$ python -q
>>> import numpy as np
>>> from numpy import linalg as LA
>>> np.set_printoptions(suppress=True, linewidth=120)
>>> W0 = np.load("mat.npy")
>>> W0
array([[1., 4., 0., 0., 0.],
       [4., 1., 4., 0., 0.],
       [0., 4., 1., 4., 0.],
       [0., 0., 4., 0., 4.],
       [0., 0., 0., 4., 2.]])
>>> evals, V = LA.eigh(W0)
>>> vec = np.array([3, 2, -3, -3, -1])
>>> print(vec @ W0 @ vec / (vec @ vec), round(evals[0], 2), round(float(evals[-1]), 2))
3.75 -6.13 7.79
>>> (np.sign(V[:, -1].round(6)) == np.sign(V[0, -1].round(6))).astype(int)
array([1, 1, 1, 1, 1])
>>> rng = np.random.default_rng(137)
>>> z = rng.permutation(5)
>>> z
array([2, 4, 3, 1, 0])
>>> M2 = W0[z][:, z]
>>> print(np.round(np.sort(np.abs(LA.eigvals(M2))), 2))
[1.32 3.05 5.07 6.13 7.79]
>>> np.round(LA.det(M2), 2), round(float(LA.det(W0[z])), 2)
(np.float64(976.0), 976.0)
>>> M2
array([[1., 0., 4., 4., 0.],
       [0., 2., 4., 0., 0.],
       [4., 4., 0., 0., 0.],
       [4., 0., 0., 1., 4.],
       [0., 0., 0., 4., 1.]])
>>> print(np.allclose(M2, W0))
False
>>> X = np.load("layer8.npy")
>>> X
array([[1, 1, 1, 1, 0, 2, 3],
       [0, 3, 3, 1, 0, 0, 3],
       [0, 0, 0, 1, 1, 3, 2],
       [0, 0, 0, 1, 2, 0, 0],
       [0, 0, 0, 0, 2, 1, 1],
       [0, 0, 0, 0, 0, 2, 3],
       [0, 0, 0, 0, 0, 0, 2]])
>>> # looks like rank 6
>>> print(np.round(np.sort(LA.eigvals(X)), 2))
[0. 1. 1. 2. 2. 2. 3.]
>>> X @ X
array([[ 1,  4,  4,  4,  3,  9, 20],
       [ 0,  9,  9,  7,  5,  9, 21],
       [ 0,  0,  0,  1,  4,  7, 14],
       [ 0,  0,  0,  1,  6,  2,  2],
       [ 0,  0,  0,  0,  4,  4,  7],
       [ 0,  0,  0,  0,  0,  4, 12],
       [ 0,  0,  0,  0,  0,  0,  4]])
>>> Uu, sig, Vt = LA.svd(X, full_matrices=False)
>>> np.round(Uu.T @ X @ Vt.T, 2) + 0
array([[7.65, 0.  , 0.  , 0.  , 0.  , 0.  , 0.  ],
       [0.  , 4.2 , 0.  , 0.  , 0.  , 0.  , 0.  ],
       [0.  , 0.  , 2.82, 0.  , 0.  , 0.  , 0.  ],
       [0.  , 0.  , 0.  , 1.61, 0.  , 0.  , 0.  ],
       [0.  , 0.  , 0.  , 0.  , 0.94, 0.  , 0.  ],
       [0.  , 0.  , 0.  , 0.  , 0.  , 0.66, 0.  ],
       [0.  , 0.  , 0.  , 0.  , 0.  , 0.  , 0.  ]])
>>> Uu.shape, sig.shape, Vt.shape
((7, 7), (7,), (7, 7))
>>> np.allclose(Uu * sig @ Vt, X)
True
>>> (sig > 1e-8).sum()
np.int64(6)
